>>> import numpy as np
>>> from numpy import linalg as LA
>>> np.set_printoptions(suppress=True, linewidth=200)
>>> Z = 20 * np.array([[-0.9, -0.9, -1.5, -1.0, -1.7, -1.0, -0.3, 0.0],
...     [-1.9, 0.9, -0.4, 0.3, 0.1, 1.6, -0.4, 0.2]])
>>> rng = np.random.default_rng(271)
>>> lab = rng.integers(0, 2, 22)
>>> feats = Z[lab] + rng.normal(size=(22, 8))
>>> feats.round(3)
array([[-38.717,  15.004,  -8.61 ,   6.714,   1.929,  31.979,  -7.81 ,   2.825],
       [-37.818,  18.444,  -7.605,   6.115,   2.539,  32.686,  -8.583,   3.904],
       [-37.911,  18.447,  -9.336,   7.642,   1.429,  32.077,  -7.359,   4.593],
       [-36.711,  19.151,  -6.725,   5.578,   2.696,  32.454,  -6.516,   4.023],
       [-38.624,  17.85 ,  -8.721,   4.608,   1.729,  31.875, -10.483,   4.064],
       [-38.635,  18.649,  -7.589,   4.861,   1.793,  31.392,  -8.814,   3.956],
       [-39.409,  17.666,  -6.859,   5.939,   1.55 ,  33.249,  -8.433,   3.321],
       [-18.162, -19.838, -28.047, -19.572, -33.841, -18.567,  -6.012,  -1.01 ],
       [-37.907,  18.458,  -5.244,   6.437,   3.187,  31.787,  -7.787,   4.861],
       [-16.39 , -18.622, -29.426, -21.173, -33.65 , -19.162,  -5.665,   0.327],
       [-18.957, -16.559, -29.699, -21.168, -34.735, -19.109,  -5.092,  -1.561],
       [-38.139,  16.466,  -7.386,   5.666,   3.101,  30.762,  -9.057,   2.686],
       [-37.167,  16.278,  -7.155,   7.61 ,   1.148,  31.739,  -9.189,   5.294],
       [-16.767, -18.955, -29.657, -20.179, -34.888, -20.139,  -8.398,   0.556],
       [-39.31 ,  17.755,  -8.5  ,   5.692,   3.061,  32.116,  -7.743,   2.129],
       [-17.882, -17.939, -29.168, -21.365, -35.06 , -19.728,  -6.223,  -0.472],
       [-18.491, -16.647, -29.694, -19.685, -33.915, -20.611,  -5.306,  -0.744],
       [-17.184, -20.697, -30.837, -19.781, -34.698, -18.797,  -7.427,  -0.724],
       [-18.762, -17.983, -30.596, -18.353, -35.2  , -19.422,  -5.534,   0.399],
       [-37.352,  17.372,  -8.092,   6.126,   4.123,  31.336,  -8.447,   4.093],
       [-17.396, -19.297, -29.838, -20.588, -34.541, -19.615,  -4.37 ,   0.25 ],
       [-37.852,  19.288,  -7.513,   5.815,   1.33 ,  31.224,  -8.635,   3.466]])
>>> lab = feats[:, 7] > np.median(feats[:, 7])
>>> r0 = feats[lab].mean(axis=0) - feats[~lab].mean(axis=0)
>>> round((((feats - feats.mean(axis=0)) @ r0 > 0) == lab).mean(), 3)
np.float64(0.909)
>>> lab.astype(int)
array([1, 1, 1, 1, 1, 1, 1, 0, 1, 0, 0, 0, 1, 0, 0, 0, 0, 0, 0, 1, 0, 1])
>>> np.argsort(-np.abs(r0).round(6), kind="stable")
array([5, 1, 4, 3, 2, 0, 7, 6])
>>> r0.round(3)
array([-16.424,  29.902,  18.127,  21.632,  29.802,  42.188,  -1.93 ,   3.87 ])
>>> ((feats - feats.mean(axis=0)) @ r0 > 0).astype(int)
array([1, 1, 1, 1, 1, 1, 1, 0, 1, 0, 0, 1, 1, 0, 1, 0, 0, 0, 0, 1, 0, 1])
>>> X = np.load("out1.npy")
>>> X
array([[-2.,  0., -2.,  2.],
       [ 0.,  0.,  0.,  2.],
       [ 4.,  0.,  4., -2.],
       [ 0.,  0.,  0.,  2.]])
>>> B = X[0, 0] * X[1:] - np.outer(X[1:, 0], X[0])
>>> B
array([[ 0., -0.,  0., -4.],
       [ 0., -0.,  0., -4.],
       [ 0., -0.,  0., -4.]])
>>> LA.matrix_rank(B), LA.matrix_rank(X)
(np.int64(1), np.int64(2))
>>> mat = np.load("m.npy")
>>> mat
array([[5, 3, 4, 4],
       [9, 4, 7, 2],
       [9, 7, 9, 4],
       [9, 7, 1, 5],
       [9, 7, 9, 4],
       [7, 9, 8, 2],
       [0, 3, 4, 8],
       [8, 2, 1, 2]])
>>> x0 = np.array([-4, -2, -5, 5])
>>> rhs = mat @ x0
>>> rhs
array([-26, -69, -75, -30, -75, -76,  14, -31])
>>> np.round(LA.pinv(mat) @ mat, 3) + 0
array([[1., 0., 0., 0.],
       [0., 1., 0., 0.],
       [0., 0., 1., 0.],
       [0., 0., 0., 1.]])
>>> np.round(LA.solve(mat.T @ mat, mat.T @ rhs), 3)
array([-4., -2., -5.,  5.])
>>> rhs = rhs + 0.02 * rng.normal(size=8)
>>> rhs.round(3)
array([-26.   , -68.988, -75.038, -29.999, -74.999, -76.022,  14.012, -31.001])
>>> c, *_ = LA.lstsq(mat, rhs)
>>> c.round(3)
array([-3.999, -2.004, -5.001,  5.003])
>>> np.round(mat.T @ (rhs - mat @ c), 3) + 0
array([0., 0., 0., 0.])
>>> W0 = np.loadtxt("run8.csv", delimiter=",")
>>> W0.round(3)
array([[ 3.116, -7.786,  5.447],
       [ 8.972, -2.673,  3.515],
       [-4.804,  6.985, -5.305],
       [ 9.827,  0.379,  1.812],
       [-4.806, -7.877,  3.854],
       [-6.935, -6.688,  2.678],
       [ 8.798,  4.64 , -1.028],
       [-2.547,  7.986, -5.452],
       [ 8.205, -3.943,  4.138],
       [-1.007,  8.375, -5.371],
       [ 9.532, -1.248,  2.753],
       [ 1.651,  8.546, -4.924],
       [ 3.969, -7.422,  5.4  ],
       [-1.439,  8.288, -5.408],
       [-1.95 , -8.526,  4.849],
       [ 9.572, -1.106,  2.674],
       [ 6.726,  6.843, -2.817],
       [-2.312, -8.49 ,  4.751],
       [-9.83 , -1.407, -1.179],
       [ 8.914, -2.788,  3.574],
       [-0.369, -8.541,  5.187],
       [ 1.043,  8.562, -5.06 ],
       [ 4.089,  8.124, -4.156],
       [-8.24 , -5.427,  1.629]])
>>> round(float(LA.norm(W0, "nuc")), 3)
68.994
>>> np.round(LA.norm(W0, 2), 3)
np.float64(37.652)
>>> LA.norm(W0, axis=1).argmax()
np.int64(23)
